$ python -q
>>> import numpy as np
>>> import numpy.linalg as la
>>> np.set_printoptions(precision=2, suppress=True, linewidth=120, legacy="1.25")
>>> rnd = lambda a: np.round(a, 2) + 0
>>> feats = np.load("case11.npy")
>>> feats
array([[ 1.  , -2.81, -0.81],
       [ 1.  , -0.21,  1.79],
       [ 1.  , -2.3 , -0.3 ],
       [ 1.  , -1.67,  0.33],
       [ 1.  , -7.02, -5.02],
       [ 1.  ,  1.34,  3.34],
       [ 1.  ,  0.48,  2.48],
       [ 1.  , -5.68, -3.68],
       [ 1.  , -4.1 , -2.1 ],
       [ 1.  , -2.01, -0.01],
       [ 1.  , -3.15, -1.15],
       [ 1.  , -2.97, -0.97],
       [ 1.  , -8.19, -6.19],
       [ 1.  , -4.  , -2.  ],
       [ 1.  , -2.2 , -0.2 ],
       [ 1.  , -3.05, -1.05],
       [ 1.  , -1.13,  0.87],
       [ 1.  , -0.19,  1.81],
       [ 1.  , -1.92,  0.08],
       [ 1.  , -4.29, -2.29],
       [ 1.  , -4.94, -2.94],
       [ 1.  , -3.32, -1.32],
       [ 1.  , -4.03, -2.03],
       [ 1.  , -1.62,  0.38],
       [ 1.  , -1.09,  0.91],
       [ 1.  , -3.8 , -1.8 ],
       [ 1.  , -3.64, -1.64]])
>>> # rank 2
>>> left, sigma, Vh = la.svd(feats)
>>> rnd(sigma)
array([21.66,  6.45,  0.  ])
>>> np.argmax(sigma[:-1] / (sigma[1:] + 1e-6)) + 1
2
>>> other = left[:, :2] @ np.diag(sigma[:2]) @ Vh[:2]
>>> rnd(la.norm(feats - other, 2)), rnd(sigma[2])
(0.0, 0.0)
>>> rnd(other)
array([[ 1.  , -2.81, -0.81],
       [ 1.  , -0.21,  1.79],
       [ 1.  , -2.3 , -0.3 ],
       [ 1.  , -1.67,  0.33],
       [ 1.  , -7.02, -5.02],
       [ 1.  ,  1.34,  3.34],
       [ 1.  ,  0.48,  2.48],
       [ 1.  , -5.68, -3.68],
       [ 1.  , -4.1 , -2.1 ],
       [ 1.  , -2.01, -0.01],
       [ 1.  , -3.15, -1.15],
       [ 1.  , -2.97, -0.97],
       [ 1.  , -8.19, -6.19],
       [ 1.  , -4.  , -2.  ],
       [ 1.  , -2.2 , -0.2 ],
       [ 1.  , -3.05, -1.05],
       [ 1.  , -1.13,  0.87],
       [ 1.  , -0.19,  1.81],
       [ 1.  , -1.92,  0.08],
       [ 1.  , -4.29, -2.29],
       [ 1.  , -4.94, -2.94],
       [ 1.  , -3.32, -1.32],
       [ 1.  , -4.03, -2.03],
       [ 1.  , -1.62,  0.38],
       [ 1.  , -1.09,  0.91],
       [ 1.  , -3.8 , -1.8 ],
       [ 1.  , -3.64, -1.64]])
>>> rnd(np.abs(feats - other).max())
0.0
